In [1]: import numpy as np

In [2]: np.set_printoptions(precision=2, suppress=True, linewidth=120)

In [3]: def rd(a):
   ...:     return np.round(a, 2) + 0
   ...: 

In [4]: J = np.load("w.npy")

In [5]: print(J)
[[ 1  1 -1 -1  1  1 -1 -1]
 [ 1 -1  1 -1 -1  1 -1  1]]

In [6]: rng = np.random.default_rng(1553)

In [7]: B = J + rng.integers(-2, 3, (2, 1)) @ rng.integers(-2, 3, (1, 8))

In [8]: print(B)
[[ 5 -1  1 -1  3  5  3  1]
 [ 1 -1  1 -1 -1  1 -1  1]]

In [9]: print(np.abs(B - J).sum(axis=1))
[20  0]

In [10]: print(B - J)
[[ 4 -2  2  0  2  4  4  2]
 [ 0  0  0  0  0  0  0  0]]

In [11]: print(np.linalg.matrix_rank(B - J, tol=1e-8))
1

In [12]: m1 = np.loadtxt("out1.csv", delimiter=",")

In [13]: print(rd(m1))
[[-0.49  0.87]
 [ 0.87  0.49]]

In [14]: O, vecs = np.linalg.qr(m1[:, :1])[0], np.linalg.qr(m1[:, 1:])[0]

In [15]: sig = np.linalg.svd(O.T @ vecs, compute_uv=False)

In [16]: print((sig > 0.9).sum())
0

In [17]: B = np.array([[3, 5, 3, 4], [0, 4, 2, 0], [0, 2, 5, 0], [2, 2, 1, 0]])

In [18]: feats = B - B.T

In [19]: print(feats)
[[ 0  5  3  2]
 [-5  0  0 -2]
 [-3  0  0 -1]
 [-2  2  1  0]]

In [20]: print(np.argsort(-np.linalg.norm(feats, axis=0).round(6), kind="stable")[:3])
[0 1 2]

In [21]: print([round(float(x), 2) for x in np.linalg.svd(feats, compute_uv=False)[:3]])
[6.56, 6.56, 0.15]

In [22]: print(rd(np.linalg.norm(feats, 2) / np.linalg.norm(feats)))
0.71

In [23]: O, vecs = np.linalg.qr(feats[:, :2])[0], np.linalg.qr(feats[:, 2:])[0]

In [24]: sig = np.linalg.svd(O.T @ vecs, compute_uv=False)

In [25]: print(rd(np.degrees(np.arccos(sig.clip(0, 1)))))
[2.78 4.89]

In [26]: B = np.array([[2, 0], [3, -1], [-2, -3], [0, -1]])

In [27]: print(np.einsum("ij->j", feats))
[-10   7   4  -1]

In [28]: print(np.einsum("ik,kj->ij", feats, B))
[[  9 -16]
 [-10   2]
 [ -6   1]
 [  0  -5]]

In [29]: print(feats @ B)
[[  9 -16]
 [-10   2]
 [ -6   1]
 [  0  -5]]

In [30]: print(np.einsum("ik,kj->ji", feats, B))
[[  9 -10  -6   0]
 [-16   2   1  -5]]

In [31]: print(np.linalg.matrix_rank(np.vstack([feats, B.T])))
4

In [32]: print(B.T @ feats.T)
[[  9 -10  -6   0]
 [-16   2   1  -5]]

In [33]: print(np.linalg.matrix_rank(feats @ B))
2

In [34]: arr = np.loadtxt("sample7.csv", delimiter=",")

In [35]: print(rd(arr))
[[-0.09  0.51  0.73  0.21  0.03 -0.4 ]
 [-0.27 -0.81  0.46  0.25  0.02 -0.01]
 [-0.72  0.06  0.04 -0.67  0.15 -0.04]
 [ 0.18 -0.03  0.29 -0.38 -0.84  0.19]
 [-0.41 -0.01 -0.42  0.33 -0.5  -0.55]
 [-0.45  0.28  0.01  0.44 -0.14  0.71]]

In [36]: # keeps lengths

In [37]: u = np.array([2, 1, -2, -1, 2, 3])

In [38]: B = arr + np.outer(u, np.eye(6)[4])

In [39]: print(np.linalg.matrix_rank(B - arr))
1

In [40]: print(np.linalg.matrix_rank(np.linalg.inv(B) - np.linalg.inv(arr), tol=1e-8))
1

In [41]: print(rd(B))
[[-0.09  0.51  0.73  0.21  2.03 -0.4 ]
 [-0.27 -0.81  0.46  0.25  1.02 -0.01]
 [-0.72  0.06  0.04 -0.67 -1.85 -0.04]
 [ 0.18 -0.03  0.29 -0.38 -1.84  0.19]
 [-0.41 -0.01 -0.42  0.33  1.5  -0.55]
 [-0.45  0.28  0.01  0.44  2.86  0.71]]

In [42]: x = np.array([1, 3, 3, 0, 3, 2])

In [43]: print(rd(np.linalg.det(arr)))
-1.0

In [44]: print(rd(np.linalg.inv(arr)))
[[-0.09 -0.27 -0.72  0.18 -0.41 -0.45]
 [ 0.51 -0.81  0.06 -0.03 -0.01  0.28]
 [ 0.73  0.46  0.04  0.29 -0.42  0.01]
 [ 0.21  0.25 -0.67 -0.38  0.33  0.44]
 [ 0.03  0.02  0.15 -0.84 -0.5  -0.14]
 [-0.4  -0.01 -0.04  0.19 -0.55  0.71]]

In [45]: print(rd(np.linalg.norm(x)), rd(np.linalg.norm(arr @ x)))
5.66 5.66
